In [1]: import numpy as np

In [2]: np.set_printoptions(precision=2, suppress=True, linewidth=140)

In [3]: tidy = lambda a: np.round(a, 2) + 0

In [4]: data = np.loadtxt("mat.csv", delimiter=",")

In [5]: data
Out[5]: 
array([[  8.,   3.,   2.,   3.,   0.,  -1.,   2.,  -2.,   3.],
       [  1.,  17.,   2.,   3.,  -2.,  -3.,   2.,   3.,   1.],
       [  2.,   1., -15.,   1.,   2.,  -2.,  -3.,   3.,   2.],
       [ -3.,   1.,  -3., -12.,  -1.,   2.,  -2.,   1.,   3.],
       [  1.,  -1.,   2.,   2.,  -8.,  -3.,  -3.,  -1.,   0.],
       [  0.,   3.,   3.,  -1.,   1.,   6.,  -3.,  -3.,   0.],
       [  2.,   1.,   2.,  -1.,  -2.,   1.,  -9.,   0.,  -1.],
       [ -2.,  -3.,  -3.,   3.,  -2.,   3.,   1.,   0.,  -2.],
       [  3.,   2.,  -3.,   2.,  -2.,  -1.,   2.,   0.,  -3.]])

In [6]: x = np.array([4, 3, 2, 0, 0, 0, 5, 0, 4])

In [7]: h = np.maximum(data @ x, 0)

In [8]: print(h)
[67. 73.  0.  0.  0.  0.  0.  0. 10.]

In [9]: tidy(np.tanh(data @ x))
Out[9]: array([ 1.,  1., -1., -1., -1.,  0., -1., -1.,  1.])

In [10]: np.flatnonzero(h > 1e-9)
Out[10]: array([0, 1, 8])

In [11]: print(np.maximum(data @ (3 * x), 0))
[201. 219.   0.   0.   0.   0.   0.   0.  30.]

In [12]: rng = np.random.default_rng(60860)

In [13]: lab = rng.permutation(9)

In [14]: M2 = data[:, lab] * rng.choice([-1, 1], 9)

In [15]: M2
Out[15]: 
array([[ -2.,   3.,  -8.,   3.,  -0.,   2.,   2.,   3.,  -1.],
       [ -2.,   3.,  -1.,   1.,   2.,   2.,  -3.,  17.,  -3.],
       [  3.,   1.,  -2.,   2.,  -2., -15.,  -3.,   1.,  -2.],
       [  2., -12.,   3.,   3.,   1.,  -3.,  -1.,   1.,   2.],
       [  3.,   2.,  -1.,   0.,   8.,   2.,   1.,  -1.,  -3.],
       [  3.,  -1.,  -0.,   0.,  -1.,   3.,   3.,   3.,   6.],
       [  9.,  -1.,  -2.,  -1.,   2.,   2.,  -0.,   1.,   1.],
       [ -1.,   3.,   2.,  -2.,   2.,  -3.,  -0.,  -3.,   3.],
       [ -2.,   2.,  -3.,  -3.,   2.,  -3.,  -0.,   2.,  -1.]])

In [16]: left, _, vt = np.linalg.svd(data.T @ M2)

In [17]: tidy(np.linalg.lstsq(data, M2)[0])
Out[17]: 
array([[ 0.,  0., -1.,  0.,  0.,  0.,  0.,  0.,  0.],
       [ 0.,  0.,  0.,  0.,  0.,  0.,  0.,  1.,  0.],
       [ 0.,  0.,  0.,  0.,  0.,  1.,  0.,  0.,  0.],
       [ 0.,  1.,  0.,  0.,  0.,  0.,  0.,  0.,  0.],
       [ 0.,  0.,  0.,  0., -1.,  0.,  0.,  0.,  0.],
       [ 0.,  0.,  0.,  0.,  0.,  0.,  0.,  0.,  1.],
       [-1.,  0.,  0.,  0.,  0.,  0.,  0.,  0.,  0.],
       [ 0.,  0.,  0.,  0.,  0.,  0., -1.,  0.,  0.],
       [ 0.,  0.,  0.,  1.,  0.,  0.,  0.,  0.,  0.]])

In [18]: tidy(left @ vt)
Out[18]: 
array([[ 0.,  0., -1.,  0.,  0.,  0.,  0.,  0.,  0.],
       [ 0.,  0.,  0.,  0.,  0.,  0.,  0.,  1.,  0.],
       [ 0.,  0.,  0.,  0.,  0.,  1.,  0.,  0.,  0.],
       [ 0.,  1.,  0.,  0.,  0.,  0.,  0.,  0.,  0.],
       [ 0.,  0.,  0.,  0., -1.,  0.,  0.,  0.,  0.],
       [ 0.,  0.,  0.,  0.,  0.,  0.,  0.,  0.,  1.],
       [-1.,  0.,  0.,  0.,  0.,  0.,  0.,  0.,  0.],
       [ 0.,  0.,  0.,  0.,  0.,  0., -1.,  0.,  0.],
       [ 0.,  0.,  0.,  1.,  0.,  0.,  0.,  0.,  0.]])

In [19]: M2 = data + rng.integers(-2, 3, (9, 8)) @ rng.integers(-2, 3, (8, 9))

In [20]: M2
Out[20]: 
array([[ 14.,   0.,  -2.,   0.,   0.,   5.,   0.,  -4.,   0.],
       [  3.,  20.,  12.,   1.,   0.,  -6.,   2.,   9.,   4.],
       [  8.,  -3., -18.,   1.,  -2.,  -1.,   0.,   8.,  -2.],
       [  3.,  -6.,  -4.,  -9.,  -4.,   9.,   5.,   9.,   8.],
       [ -8.,   3.,   3.,   0., -10.,  -5.,   0.,  -3.,   2.],
       [ -5.,   8.,  -2.,  -8.,  -5.,   6.,  -6., -10.,   2.],
       [  8.,   3.,  -2.,  -7.,   0.,  -3., -21.,  -8.,  -7.],
       [ -9.,   5.,  -7.,  -2., -10.,   2.,   1., -10.,  -1.],
       [ -9.,  -3., -11.,  -5.,   0.,   0.,  10., -10.,  -2.]])

In [21]: print(np.abs(M2 - data).sum(axis=1))
[29. 31. 30. 47. 27. 40. 50. 44. 54.]

In [22]: np.linalg.matrix_rank(M2 - data, tol=1e-8)
Out[22]: np.int64(8)

In [23]: K = np.array([[0, -2, -2, 1, -1, -5, -4, 5],
    ...:     [2, 0, -5, 4, 2, 1, -4, -8],
    ...:     [2, 5, 0, 0, -1, 6, 3, 5],
    ...:     [-1, -4, 0, 0, 4, 1, 1, -8],
    ...:     [1, -2, 1, -4, 0, 3, 3, 5],
    ...:     [5, -1, -6, -1, -3, 0, 8, 1],
    ...:     [4, 4, -3, -1, -3, -8, 0, 2],
    ...:     [-5, 8, -5, 8, -5, -1, -2, 0]])

In [24]: # skew-symmetric

In [25]: x = np.array([2, 0, 1, 0, 2, 1, 2, 3])

In [26]: rhs = K @ x

In [27]: beta, lr = np.zeros(8), 1 / np.linalg.norm(K, 2) ** 2

In [28]: for i in range(3):
    ...:     beta -= lr * K.T @ (K @ beta - rhs)
    ...:     if i % 1 == 0: print(i, round(np.linalg.norm(K @ beta - rhs), 2))
    ...: 
0 8.74
1 7.23
2 6.4

In [29]: print(tidy(np.linalg.cond(K)))
14.1

In [30]: tidy(beta)
Out[30]: array([ 1.07, -0.27,  0.74, -1.59, -0.05,  1.26,  1.59,  2.21])

In [31]: tidy(np.abs(np.linalg.eigvals(K)).max())
Out[31]: np.float64(16.9)

In [32]: tidy(np.sort(np.abs(np.linalg.eigvals(K))))
Out[32]: array([ 1.2 ,  1.2 ,  5.73,  5.73, 12.13, 12.13, 16.9 , 16.9 ])

In [33]: np.allclose(K @ K.T, K.T @ K)
Out[33]: True

In [34]: x = np.array([1, 0, -2, -2, -1, -1, -1, 0])

In [35]: tidy(np.linalg.svd(K, compute_uv=False))
Out[35]: array([16.9 , 16.9 , 12.13, 12.13,  5.73,  5.73,  1.2 ,  1.2 ])

In [36]: tidy(np.linalg.eigvals(K).real)
Out[36]: array([0., 0., 0., 0., 0., 0., 0., 0.])

In [37]: q = np.linalg.solve(np.eye(8) - K, np.eye(8) + K)

In [38]: tidy(q @ q.T)
Out[38]: 
array([[1., 0., 0., 0., 0., 0., 0., 0.],
       [0., 1., 0., 0., 0., 0., 0., 0.],
       [0., 0., 1., 0., 0., 0., 0., 0.],
       [0., 0., 0., 1., 0., 0., 0., 0.],
       [0., 0., 0., 0., 1., 0., 0., 0.],
       [0., 0., 0., 0., 0., 1., 0., 0.],
       [0., 0., 0., 0., 0., 0., 1., 0.],
       [0., 0., 0., 0., 0., 0., 0., 1.]])

In [39]: tidy(np.linalg.det(q))
Out[39]: np.float64(1.0)

In [40]: M2 = np.linalg.inv(K)

In [41]: print(tidy(np.linalg.inv(M2)))
[[ 0. -2. -2.  1. -1. -5. -4.  5.]
 [ 2.  0. -5.  4.  2.  1. -4. -8.]
 [ 2.  5.  0.  0. -1.  6.  3.  5.]
 [-1. -4.  0.  0.  4.  1.  1. -8.]
 [ 1. -2.  1. -4.  0.  3.  3.  5.]
 [ 5. -1. -6. -1. -3.  0.  8.  1.]
 [ 4.  4. -3. -1. -3. -8.  0.  2.]
 [-5.  8. -5.  8. -5. -1. -2.  0.]]

In [42]: tidy(np.linalg.cond(K))
Out[42]: np.float64(14.1)

In [43]: print(np.allclose(M2, K.T))
False

In [44]: print(tidy(K @ M2))
[[1. 0. 0. 0. 0. 0. 0. 0.]
 [0. 1. 0. 0. 0. 0. 0. 0.]
 [0. 0. 1. 0. 0. 0. 0. 0.]
 [0. 0. 0. 1. 0. 0. 0. 0.]
 [0. 0. 0. 0. 1. 0. 0. 0.]
 [0. 0. 0. 0. 0. 1. 0. 0.]
 [0. 0. 0. 0. 0. 0. 1. 0.]
 [0. 0. 0. 0. 0. 0. 0. 1.]]

In [45]: tidy(np.linalg.det(K) * np.linalg.det(M2))
Out[45]: np.float64(1.0)

In [46]: M2 = data[0, 0] * data[1:] - np.outer(data[1:, 0], data[0])

In [47]: print(M2)
[[   0.  133.   14.   21.  -16.  -23.   14.   26.    5.]
 [   0.    2. -124.    2.   16.  -14.  -28.   28.   10.]
 [   0.   17.  -18.  -87.   -8.   13.  -10.    2.   33.]
 [   0.  -11.   14.   13.  -64.  -23.  -26.   -6.   -3.]
 [   0.   24.   24.   -8.    8.   48.  -24.  -24.    0.]
 [   0.    2.   12.  -14.  -16.   10.  -76.    4.  -14.]
 [   0.  -18.  -20.   30.  -16.   22.   12.   -4.  -10.]
 [   0.    7.  -30.    7.  -16.   -5.   10.    6.  -33.]]

In [48]: np.flatnonzero(~M2.round(6).any(axis=1))
Out[48]: array([], dtype=int64)

In [49]: np.linalg.matrix_rank(M2), np.linalg.matrix_rank(data)
Out[49]: (np.int64(8), np.int64(9))

In [50]: tidy(data[:, 0] / data[0, 0])
Out[50]: array([ 1.  ,  0.12,  0.25, -0.38,  0.12,  0.  ,  0.25, -0.25,  0.38])

In [51]: J = np.load("x.npy")

In [52]: J
Out[52]: 
array([[ 2,  0,  0,  0,  0,  0],
       [ 0,  1,  0,  0,  0,  0],
       [ 0,  0,  0,  0,  0,  0],
       [ 0,  0,  0, -1,  0,  0],
       [ 0,  0,  0,  0,  0,  0],
       [ 0,  0,  0,  0,  0,  1]])

In [53]: np.all(np.linalg.eigvalsh(J) > 0)
Out[53]: np.False_

In [54]: tidy(np.linalg.eigvalsh(J).min())
Out[54]: np.float64(-1.0)

In [55]: [round(float(np.linalg.det(J[:i, :i])), 2) + 0 for i in range(1, 7)]
Out[55]: [2.0, 2.0, 0.0, 0.0, 0.0, 0.0]

In [56]: W0 = np.loadtxt("block13.csv", delimiter=",")

In [57]: W0
Out[57]: 
array([[0.5 , 0.25, 0.25],
       [0.  , 1.  , 0.  ],
       [0.  , 0.  , 1.  ]])

In [58]: # triangular: eigenvalues sit on the diagonal

In [59]: print(np.einsum("ij,ji->", W0, W0))
2.25

In [60]: np.einsum("ii->", W0)
Out[60]: np.float64(2.5)

In [61]: tidy(np.linalg.det(2 * W0)), tidy(np.linalg.det(W0))
Out[61]: (np.float64(4.0), np.float64(0.5))

In [62]: M2 = W0 / np.linalg.norm(W0, axis=1, keepdims=True)

In [63]: gram = M2 @ M2.T

In [64]: print(tidy(gram[0]))
[1.   0.41 0.41]

In [65]: tidy(gram)
Out[65]: 
array([[1.  , 0.41, 0.41],
       [0.41, 1.  , 0.  ],
       [0.41, 0.  , 1.  ]])

In [66]: tidy(np.linalg.norm(M2, axis=1))
Out[66]: array([1., 1., 1.])

In [67]: (np.abs(gram) > 0.9).astype(int)
Out[67]: 
array([[1, 0, 0],
       [0, 1, 0],
       [0, 0, 1]])

In [68]: np.argwhere(np.triu(np.abs(gram) > 0.95, 1))
Out[68]: array([], shape=(0, 2), dtype=int64)

In [69]: tidy(np.degrees(np.arccos(np.clip(gram[0, 2], -1, 1))))
Out[69]: np.float64(65.91)

In [70]: (gram - 2 * np.eye(3)).round(6).argmax(axis=1)
Out[70]: array([1, 0, 0])

In [71]: M2 = np.array([[0, 1, 2], [1, 1, 1], [1, 3, 2]])

In [72]: np.linalg.matrix_rank(np.vstack([W0, M2.T]))
Out[72]: np.int64(3)

In [73]: W0 @ M2
Out[73]: 
array([[0.5 , 1.5 , 1.75],
       [1.  , 1.  , 1.  ],
       [1.  , 3.  , 2.  ]])

In [74]: ev, vecs = np.linalg.eig(W0)

In [75]: tidy(np.sort(np.linalg.eigvals(W0.T)))
Out[75]: array([0.5, 1. , 1. ])

In [76]: tidy(np.sort(np.linalg.eigvals(np.linalg.inv(W0))))
Out[76]: array([1., 1., 2.])

In [77]: ev
Out[77]: array([0.5, 1. , 1. ])

In [78]: np.prod(ev)
Out[78]: np.float64(0.5)

In [79]: f = np.array([2, 1, 0, 3, -3, 3])

In [80]: r1 = np.array([2, -2, 0, -2, 1, 1])

In [81]: E = f[:, None] + r1[None, :]

In [82]: E
Out[82]: 
array([[ 4,  0,  2,  0,  3,  3],
       [ 3, -1,  1, -1,  2,  2],
       [ 2, -2,  0, -2,  1,  1],
       [ 5,  1,  3,  1,  4,  4],
       [-1, -5, -3, -5, -2, -2],
       [ 5,  1,  3,  1,  4,  4]])

In [83]: lab = rng.permutation(6)

In [84]: lab
Out[84]: array([4, 5, 1, 3, 2, 0])

In [85]: M2 = E[lab][:, lab]

In [86]: tidy(np.sort(np.abs(np.linalg.eigvals(M2))))
Out[86]: array([0. , 0. , 0. , 0. , 4.9, 4.9])

In [87]: np.allclose(M2, E)
Out[87]: False

In [88]: np.unique(E.round(6), axis=0).shape
Out[88]: (5, 6)

In [89]: tidy(np.trace(np.linalg.pinv(E) @ E))
Out[89]: np.float64(2.0)

In [90]: np.abs(np.diag(np.linalg.qr(E)[1])) > 1e-9
Out[90]: array([ True,  True, False, False, False, False])

In [91]: M = np.load("data.npy")

In [92]: M
Out[92]: 
array([[2, 0, 0, 3, 1, 1, 2, 2, 3],
       [3, 2, 0, 0, 3, 1, 1, 2, 2],
       [2, 3, 2, 0, 0, 3, 1, 1, 2],
       [2, 2, 3, 2, 0, 0, 3, 1, 1],
       [1, 2, 2, 3, 2, 0, 0, 3, 1],
       [1, 1, 2, 2, 3, 2, 0, 0, 3],
       [3, 1, 1, 2, 2, 3, 2, 0, 0],
       [0, 3, 1, 1, 2, 2, 3, 2, 0],
       [0, 0, 3, 1, 1, 2, 2, 3, 2]])

In [93]: gram = M.T @ M

In [94]: print(gram)
[[32 22 17 21 22 22 21 17 22]
 [22 32 22 17 21 22 22 21 17]
 [17 22 32 22 17 21 22 22 21]
 [21 17 22 32 22 17 21 22 22]
 [22 21 17 22 32 22 17 21 22]
 [22 22 21 17 22 32 22 17 21]
 [21 22 22 21 17 22 32 22 17]
 [17 21 22 22 21 17 22 32 22]
 [22 17 21 22 22 21 17 22 32]]

In [95]: q, Rm = np.linalg.qr(gram)

In [96]: np.trace(q @ q.T)
Out[96]: np.float64(9.0)

In [97]: q.shape, Rm.shape
Out[97]: ((9, 9), (9, 9))

In [98]: M2 = np.linalg.inv(M)

In [99]: tidy(M @ M2)
Out[99]: 
array([[1., 0., 0., 0., 0., 0., 0., 0., 0.],
       [0., 1., 0., 0., 0., 0., 0., 0., 0.],
       [0., 0., 1., 0., 0., 0., 0., 0., 0.],
       [0., 0., 0., 1., 0., 0., 0., 0., 0.],
       [0., 0., 0., 0., 1., 0., 0., 0., 0.],
       [0., 0., 0., 0., 0., 1., 0., 0., 0.],
       [0., 0., 0., 0., 0., 0., 1., 0., 0.],
       [0., 0., 0., 0., 0., 0., 0., 1., 0.],
       [0., 0., 0., 0., 0., 0., 0., 0., 1.]])

In [100]: print(np.allclose(M2, M.T))
False

In [101]: tidy(np.linalg.slogdet(M)[0])
Out[101]: np.float64(1.0)

In [102]: (np.abs(M2) > 1e-9).astype(int)
Out[102]: 
array([[1, 1, 1, 1, 1, 1, 1, 1, 1],
       [1, 1, 1, 1, 1, 1, 1, 1, 1],
       [1, 1, 1, 1, 1, 1, 1, 1, 1],
       [1, 1, 1, 1, 1, 1, 1, 1, 1],
       [1, 1, 1, 1, 1, 1, 1, 1, 1],
       [1, 1, 1, 1, 1, 1, 1, 1, 1],
       [1, 1, 1, 1, 1, 1, 1, 1, 1],
       [1, 1, 1, 1, 1, 1, 1, 1, 1],
       [1, 1, 1, 1, 1, 1, 1, 1, 1]])

In [103]: tidy(np.linalg.cond(M))
Out[103]: np.float64(7.66)

In [104]: tidy(M2)
Out[104]: 
array([[-0.03,  0.15,  0.03,  0.07,  0.03, -0.13,  0.16, -0.21, -0.01],
       [-0.01, -0.03,  0.15,  0.03,  0.07,  0.03, -0.13,  0.16, -0.21],
       [-0.21, -0.01, -0.03,  0.15,  0.03,  0.07,  0.03, -0.13,  0.16],
       [ 0.16, -0.21, -0.01, -0.03,  0.15,  0.03,  0.07,  0.03, -0.13],
       [-0.13,  0.16, -0.21, -0.01, -0.03,  0.15,  0.03,  0.07,  0.03],
       [ 0.03, -0.13,  0.16, -0.21, -0.01, -0.03,  0.15,  0.03,  0.07],
       [ 0.07,  0.03, -0.13,  0.16, -0.21, -0.01, -0.03,  0.15,  0.03],
       [ 0.03,  0.07,  0.03, -0.13,  0.16, -0.21, -0.01, -0.03,  0.15],
       [ 0.15,  0.03,  0.07,  0.03, -0.13,  0.16, -0.21, -0.01, -0.03]])

In [105]: r = np.linalg.matrix_rank(E)

In [106]: r
Out[106]: np.int64(2)

In [107]: N = np.linalg.svd(E)[2][r:].T

In [108]: [int(np.linalg.matrix_rank(E[:i])) for i in range(1, len(E) + 1)]
Out[108]: [1, 2, 2, 2, 2, 2]

In [109]: np.allclose(E @ N, 0)
Out[109]: True

In [110]: np.linalg.matrix_rank(E.T @ E), np.linalg.matrix_rank(E @ E.T)
Out[110]: (np.int64(2), np.int64(2))
